$ python -q
>>> import numpy as np
>>> from numpy import linalg as LA
>>> np.set_printoptions(precision=3, suppress=True, linewidth=100)
>>> rng = np.random.default_rng(440)
>>> M = np.eye(12, dtype=int)[rng.permutation(12)]
>>> print(M)
[[0 0 0 0 1 0 0 0 0 0 0 0]
 [0 0 0 0 0 1 0 0 0 0 0 0]
 [0 0 0 0 0 0 0 0 1 0 0 0]
 [0 0 0 0 0 0 0 0 0 1 0 0]
 [0 0 0 0 0 0 0 0 0 0 1 0]
 [0 0 0 1 0 0 0 0 0 0 0 0]
 [0 0 1 0 0 0 0 0 0 0 0 0]
 [0 0 0 0 0 0 0 1 0 0 0 0]
 [1 0 0 0 0 0 0 0 0 0 0 0]
 [0 1 0 0 0 0 0 0 0 0 0 0]
 [0 0 0 0 0 0 0 0 0 0 0 1]
 [0 0 0 0 0 0 1 0 0 0 0 0]]
>>> # orthonormal columns
>>> print(M @ M)
[[0 0 0 0 0 0 0 0 0 0 1 0]
 [0 0 0 1 0 0 0 0 0 0 0 0]
 [1 0 0 0 0 0 0 0 0 0 0 0]
 [0 1 0 0 0 0 0 0 0 0 0 0]
 [0 0 0 0 0 0 0 0 0 0 0 1]
 [0 0 0 0 0 0 0 0 0 1 0 0]
 [0 0 0 0 0 0 0 0 1 0 0 0]
 [0 0 0 0 0 0 0 1 0 0 0 0]
 [0 0 0 0 1 0 0 0 0 0 0 0]
 [0 0 0 0 0 1 0 0 0 0 0 0]
 [0 0 0 0 0 0 1 0 0 0 0 0]
 [0 0 1 0 0 0 0 0 0 0 0 0]]
>>> print(LA.matrix_power(M, 4))
[[0 0 0 0 0 0 1 0 0 0 0 0]
 [0 1 0 0 0 0 0 0 0 0 0 0]
 [0 0 0 0 0 0 0 0 0 0 1 0]
 [0 0 0 1 0 0 0 0 0 0 0 0]
 [0 0 1 0 0 0 0 0 0 0 0 0]
 [0 0 0 0 0 1 0 0 0 0 0 0]
 [0 0 0 0 1 0 0 0 0 0 0 0]
 [0 0 0 0 0 0 0 1 0 0 0 0]
 [0 0 0 0 0 0 0 0 0 0 0 1]
 [0 0 0 0 0 0 0 0 0 1 0 0]
 [0 0 0 0 0 0 0 0 1 0 0 0]
 [1 0 0 0 0 0 0 0 0 0 0 0]]
>>> LA.determinant(M)
Traceback (most recent call last):
  File "<python-input-9>", line 1, in <module>
    LA.determinant(M)
    ^^^^^^^^^^^^^^
AttributeError: module 'numpy.linalg' has no attribute 'determinant'
>>> print(np.round(LA.det(M), 3))
-1.0
>>> print((M - M.T) / 2)
[[ 0.   0.   0.   0.   0.5  0.   0.   0.  -0.5  0.   0.   0. ]
 [ 0.   0.   0.   0.   0.   0.5  0.   0.   0.  -0.5  0.   0. ]
 [ 0.   0.   0.   0.   0.   0.  -0.5  0.   0.5  0.   0.   0. ]
 [ 0.   0.   0.   0.   0.  -0.5  0.   0.   0.   0.5  0.   0. ]
 [-0.5  0.   0.   0.   0.   0.   0.   0.   0.   0.   0.5  0. ]
 [ 0.  -0.5  0.   0.5  0.   0.   0.   0.   0.   0.   0.   0. ]
 [ 0.   0.   0.5  0.   0.   0.   0.   0.   0.   0.   0.  -0.5]
 [ 0.   0.   0.   0.   0.   0.   0.   0.   0.   0.   0.   0. ]
 [ 0.5  0.  -0.5  0.   0.   0.   0.   0.   0.   0.   0.   0. ]
 [ 0.   0.5  0.  -0.5  0.   0.   0.   0.   0.   0.   0.   0. ]
 [ 0.   0.   0.   0.  -0.5  0.   0.   0.   0.   0.   0.   0.5]
 [ 0.   0.   0.   0.   0.   0.   0.5  0.   0.   0.  -0.5  0. ]]
>>> print(np.trace(M))
1
>>> print(np.allclose(M, M.T))
False
>>> M.inv()
Traceback (most recent call last):
  File "<python-input-14>", line 1, in <module>
    M.inv()
    ^^^^^
AttributeError: 'numpy.ndarray' object has no attribute 'inv'
>>> print(np.sort(np.abs(LA.eigvals(M))))
[1. 1. 1. 1. 1. 1. 1. 1. 1. 1. 1. 1.]
>>> x0 = np.array([2, 3, 2, 4, 2, 4, 0, 2, 3, 4, 3, 4])
>>> print(np.round(LA.norm(x0), 3), round(LA.norm(M @ x0), 3))
10.344 10.344
>>> print(LA.inv(M))
[[0. 0. 0. 0. 0. 0. 0. 0. 1. 0. 0. 0.]
 [0. 0. 0. 0. 0. 0. 0. 0. 0. 1. 0. 0.]
 [0. 0. 0. 0. 0. 0. 1. 0. 0. 0. 0. 0.]
 [0. 0. 0. 0. 0. 1. 0. 0. 0. 0. 0. 0.]
 [1. 0. 0. 0. 0. 0. 0. 0. 0. 0. 0. 0.]
 [0. 1. 0. 0. 0. 0. 0. 0. 0. 0. 0. 0.]
 [0. 0. 0. 0. 0. 0. 0. 0. 0. 0. 0. 1.]
 [0. 0. 0. 0. 0. 0. 0. 1. 0. 0. 0. 0.]
 [0. 0. 1. 0. 0. 0. 0. 0. 0. 0. 0. 0.]
 [0. 0. 0. 1. 0. 0. 0. 0. 0. 0. 0. 0.]
 [0. 0. 0. 0. 1. 0. 0. 0. 0. 0. 0. 0.]
 [0. 0. 0. 0. 0. 0. 0. 0. 0. 0. 1. 0.]]
>>> print(12 - LA.matrix_rank(M - np.eye(12), tol=1e-8))
3
>>> print(np.abs(LA.eigvals(M)))
[1. 1. 1. 1. 1. 1. 1. 1. 1. 1. 1. 1.]
>>> print(M.T @ M)
[[1 0 0 0 0 0 0 0 0 0 0 0]
 [0 1 0 0 0 0 0 0 0 0 0 0]
 [0 0 1 0 0 0 0 0 0 0 0 0]
 [0 0 0 1 0 0 0 0 0 0 0 0]
 [0 0 0 0 1 0 0 0 0 0 0 0]
 [0 0 0 0 0 1 0 0 0 0 0 0]
 [0 0 0 0 0 0 1 0 0 0 0 0]
 [0 0 0 0 0 0 0 1 0 0 0 0]
 [0 0 0 0 0 0 0 0 1 0 0 0]
 [0 0 0 0 0 0 0 0 0 1 0 0]
 [0 0 0 0 0 0 0 0 0 0 1 0]
 [0 0 0 0 0 0 0 0 0 0 0 1]]
>>> print(LA.pinv(M))
[[0. 0. 0. 0. 0. 0. 0. 0. 1. 0. 0. 0.]
 [0. 0. 0. 0. 0. 0. 0. 0. 0. 1. 0. 0.]
 [0. 0. 0. 0. 0. 0. 1. 0. 0. 0. 0. 0.]
 [0. 0. 0. 0. 0. 1. 0. 0. 0. 0. 0. 0.]
 [1. 0. 0. 0. 0. 0. 0. 0. 0. 0. 0. 0.]
 [0. 1. 0. 0. 0. 0. 0. 0. 0. 0. 0. 0.]
 [0. 0. 0. 0. 0. 0. 0. 0. 0. 0. 0. 1.]
 [0. 0. 0. 0. 0. 0. 0. 1. 0. 0. 0. 0.]
 [0. 0. 1. 0. 0. 0. 0. 0. 0. 0. 0. 0.]
 [0. 0. 0. 1. 0. 0. 0. 0. 0. 0. 0. 0.]
 [0. 0. 0. 0. 1. 0. 0. 0. 0. 0. 0. 0.]
 [0. 0. 0. 0. 0. 0. 0. 0. 0. 0. 1. 0.]]
>>> K = np.array([[0.0, 0.0, 0.0, -1.0, 0.0, -1.0, 0.0],
...     [0.0, 0.0, -1.0, 0.0, -1.0, 0.0, -1.0],
...     [0.0, -1.0, 0.0, 0.0, -1.0, 0.0, -1.0],
...     [-1.0, 0.0, 0.0, 0.0, 0.0, -1.0, 0.0],
...     [0.0, -1.0, -1.0, 0.0, 0.0, 0.0, -1.0],
...     [-1.0, 0.0, 0.0, -1.0, 0.0, 0.0, 0.0],
...     [0.0, -1.0, -1.0, 0.0, -1.0, 0.0, 0.0]])
>>> print(np.flatnonzero(LA.matrix_power((K != 0) + (K.T != 0) + np.eye(7), 7)[6]))
[1 2 4 6]
>>> print(K @ K)
[[2. 0. 0. 1. 0. 1. 0.]
 [0. 3. 2. 0. 2. 0. 2.]
 [0. 2. 3. 0. 2. 0. 2.]
 [1. 0. 0. 2. 0. 1. 0.]
 [0. 2. 2. 0. 3. 0. 2.]
 [1. 0. 0. 1. 0. 2. 0.]
 [0. 2. 2. 0. 2. 0. 3.]]
>>> print(np.round(LA.det(K), 3))
6.0
>>> print((LA.matrix_power((K != 0) + (K.T != 0) + np.eye(7), 7) > 0).astype(int))
[[1 0 0 1 0 1 0]
 [0 1 1 0 1 0 1]
 [0 1 1 0 1 0 1]
 [1 0 0 1 0 1 0]
 [0 1 1 0 1 0 1]
 [1 0 0 1 0 1 0]
 [0 1 1 0 1 0 1]]
>>> print((K != 0).astype(int))
[[0 0 0 1 0 1 0]
 [0 0 1 0 1 0 1]
 [0 1 0 0 1 0 1]
 [1 0 0 0 0 1 0]
 [0 1 1 0 0 0 1]
 [1 0 0 1 0 0 0]
 [0 1 1 0 1 0 0]]
>>> other = LA.invert(K)
Traceback (most recent call last):
  File "<python-input-29>", line 1, in <module>
    other = LA.invert(K)
            ^^^^^^^^^
AttributeError: module 'numpy.linalg' has no attribute 'invert'
>>> other = LA.inv(K)
>>> print(other)
[[ 0.5   -0.    -0.    -0.5   -0.    -0.5   -0.   ]
 [-0.     0.667 -0.333 -0.    -0.333 -0.    -0.333]
 [-0.    -0.333  0.667 -0.    -0.333 -0.    -0.333]
 [-0.5   -0.    -0.     0.5   -0.    -0.5   -0.   ]
 [ 0.    -0.333 -0.333  0.     0.667  0.    -0.333]
 [-0.5    0.     0.    -0.5    0.     0.5    0.   ]
 [ 0.    -0.333 -0.333  0.    -0.333  0.     0.667]]
>>> print(round(float(LA.cond(K)), 3))
3.0
>>> print(LA.det(K) * other)
[[ 3. -0. -0. -3. -0. -3. -0.]
 [-0.  4. -2. -0. -2. -0. -2.]
 [-0. -2.  4. -0. -2. -0. -2.]
 [-3. -0. -0.  3. -0. -3. -0.]
 [ 0. -2. -2.  0.  4.  0. -2.]
 [-3.  0.  0. -3.  0.  3.  0.]
 [ 0. -2. -2.  0. -2.  0.  4.]]
>>> print(round(LA.slogdet(K)[0], 3))
1.0
>>> print(np.round(K @ other, 3) + 0)
[[1. 0. 0. 0. 0. 0. 0.]
 [0. 1. 0. 0. 0. 0. 0.]
 [0. 0. 1. 0. 0. 0. 0.]
 [0. 0. 0. 1. 0. 0. 0.]
 [0. 0. 0. 0. 1. 0. 0.]
 [0. 0. 0. 0. 0. 1. 0.]
 [0. 0. 0. 0. 0. 0. 1.]]
